$ python -q
>>> import numpy as np
>>> from numpy import linalg as LA
>>> np.set_printoptions(suppress=True, linewidth=200)
>>> def rd(a):
...     return np.round(a, 2) + 0
... 
>>> K = np.array([[0, 0, 1, 0], [0, 0, 1, 0], [1, 1, 0, 0], [0, 0, 0, 0]])
>>> # columns 0 and 1 are equal
>>> U, s, Vh = LA.svd(K)
>>> vecs = Vh[:(s > 1e-8).sum()]
>>> rng = np.random.default_rng(498730)
>>> x0 = K[1] + 3 * K[2] + rng.integers(2) * np.eye(4)[3]
>>> x0
array([3., 3., 1., 0.])
>>> np.allclose(vecs.T @ vecs @ x0, x0)
True
>>> rd(vecs.T @ vecs)
array([[0.5, 0.5, 0. , 0. ],
       [0.5, 0.5, 0. , 0. ],
       [0. , 0. , 1. , 0. ],
       [0. , 0. , 0. , 0. ]])
>>> rd(LA.norm(K, axis=0))
array([1.  , 1.  , 1.41, 0.  ])
>>> LA.norm(K, axis=1).argmax()
np.int64(2)
>>> rd(LA.norm(K, 2))
np.float64(1.41)
>>> T = np.stack([K, 4 * K, K[::-1]])
>>> np.einsum("bij,cij->bc", T, T)
array([[ 4, 16,  0],
       [16, 64,  0],
       [ 0,  0,  4]])
>>> T.shape
(3, 4, 4)
>>> K.ravel(order="F")
array([0, 0, 1, 0, 0, 0, 1, 0, 1, 1, 0, 0, 0, 0, 0, 0])
>>> K.reshape(-1, 2)
array([[0, 0],
       [1, 0],
       [0, 0],
       [1, 0],
       [1, 1],
       [0, 0],
       [0, 0],
       [0, 0]])
>>> K.reshape(2, -1)
array([[0, 0, 1, 0, 0, 0, 1, 0],
       [1, 1, 0, 0, 0, 0, 0, 0]])
>>> T = K.reshape(4, 2, -1)
>>> np.einsum("ihd,jhd->hij", T, T).shape
(2, 4, 4)
>>> T.sum(axis=1)
array([[1, 0],
       [1, 0],
       [1, 1],
       [0, 0]])
>>> np.einsum("ihd,ihd->ih", T, T)
array([[0, 1],
       [0, 1],
       [2, 0],
       [0, 0]])
>>> T.shape
(4, 2, 2)
>>> T.transpose(1, 0, 2)
array([[[0, 0],
        [0, 0],
        [1, 1],
        [0, 0]],

       [[1, 0],
        [1, 0],
        [0, 0],
        [0, 0]]])
>>> basis = np.array([[-0.8, 0.4, -0.4, -0.3, 0.6], [-0.6, 0.6, 1.0, 0.1, -0.6]])
>>> feats = np.array([[7, 0],
...     [0, 6],
...     [0, 6],
...     [5, 9],
...     [0, 4],
...     [9, 2],
...     [4, 4],
...     [8, 4],
...     [3, 5],
...     [6, 6],
...     [4, 7],
...     [4, 5],
...     [4, 5],
...     [1, 1],
...     [9, 1],
...     [0, 5],
...     [0, 6],
...     [5, 1],
...     [1, 9],
...     [9, 0],
...     [9, 0],
...     [0, 2]]) @ basis + 0.05 * rng.normal(size=(22, 5))
>>> rd(feats)
array([[-5.6 ,  2.83, -2.74, -2.14,  4.22],
       [-3.61,  3.58,  5.88,  0.53, -3.62],
       [-3.59,  3.56,  6.07,  0.49, -3.66],
       [-9.39,  7.35,  7.03, -0.54, -2.36],
       [-2.46,  2.35,  4.01,  0.47, -2.37],
       [-8.4 ,  4.8 , -1.67, -2.56,  4.11],
       [-5.55,  3.91,  2.28, -0.8 , -0.05],
       [-8.81,  5.47,  0.74, -2.02,  2.37],
       [-5.39,  4.25,  3.76, -0.38, -1.24],
       [-8.29,  5.92,  3.62, -1.25,  0.08],
       [-7.44,  5.8 ,  5.46, -0.5 , -1.78],
       [-6.09,  4.74,  3.44, -0.8 , -0.56],
       [-6.21,  4.56,  3.47, -0.7 , -0.6 ],
       [-1.44,  0.98,  0.52, -0.12,  0.01],
       [-7.84,  4.28, -2.55, -2.64,  4.85],
       [-2.9 ,  2.95,  5.04,  0.49, -2.96],
       [-3.61,  3.6 ,  5.98,  0.55, -3.62],
       [-4.67,  2.7 , -1.04, -1.38,  2.41],
       [-6.22,  5.74,  8.6 ,  0.59, -4.81],
       [-7.17,  3.64, -3.64, -2.7 ,  5.46],
       [-7.23,  3.62, -3.59, -2.74,  5.47],
       [-1.19,  1.15,  1.98,  0.28, -1.16]])
>>> G = np.cov(feats, rowvar=False)
>>> G.shape
(5, 5)
>>> rd(feats.std(axis=0))
array([2.35, 1.51, 3.57, 1.17, 3.15])
>>> rd(np.corrcoef(feats.T))
array([[ 1.  , -0.85,  0.2 ,  0.67, -0.44],
       [-0.85,  1.  ,  0.34, -0.18, -0.09],
       [ 0.2 ,  0.34,  1.  ,  0.86, -0.97],
       [ 0.67, -0.18,  0.86,  1.  , -0.96],
       [-0.44, -0.09, -0.97, -0.96,  1.  ]])
>>> np.argsort(-feats.std(axis=0).round(6), kind="stable")
array([2, 4, 0, 1, 3])
>>> rd(np.median(feats, axis=0))
array([-5.85,  3.77,  3.45, -0.62, -0.58])
>>> x0 = np.array([1, 3, 1, 3, 2])
>>> rhs = feats @ x0
>>> rd(LA.solve(feats.T @ feats, feats.T @ rhs))
array([1., 3., 1., 3., 2.])
>>> rd(LA.pinv(feats) @ feats)
array([[1., 0., 0., 0., 0.],
       [0., 1., 0., 0., 0.],
       [0., 0., 1., 0., 0.],
       [0., 0., 0., 1., 0.],
       [0., 0., 0., 0., 1.]])
>>> rhs = rhs + 0.3 * rng.normal(size=22)
>>> rd(rhs)
array([ 2.07,  7.17,  7.67, 12.89,  5.27,  4.73,  6.24,  7.23,  7.92,  9.44,  9.67,  8.01,  7.4 ,  2.01,  4.32,  6.42,  7.51,  3.4 , 11.91,  2.71,  2.53,  2.51])
>>> b, *_ = LA.lstsq(feats, rhs)
>>> [round(float(LA.norm(LA.solve(feats.T @ feats + lam * np.eye(5), feats.T @ rhs))), 2) for lam in (0, 1, 10, 100)]
[4.39, 0.95, 0.92, 0.85]
>>> b.round()
array([ 1.,  3., -0.,  3.,  0.])
>>> rd(LA.norm(rhs - feats @ b))
np.float64(1.13)
>>> rd(feats.T @ (rhs - feats @ b))
array([0., 0., 0., 0., 0.])
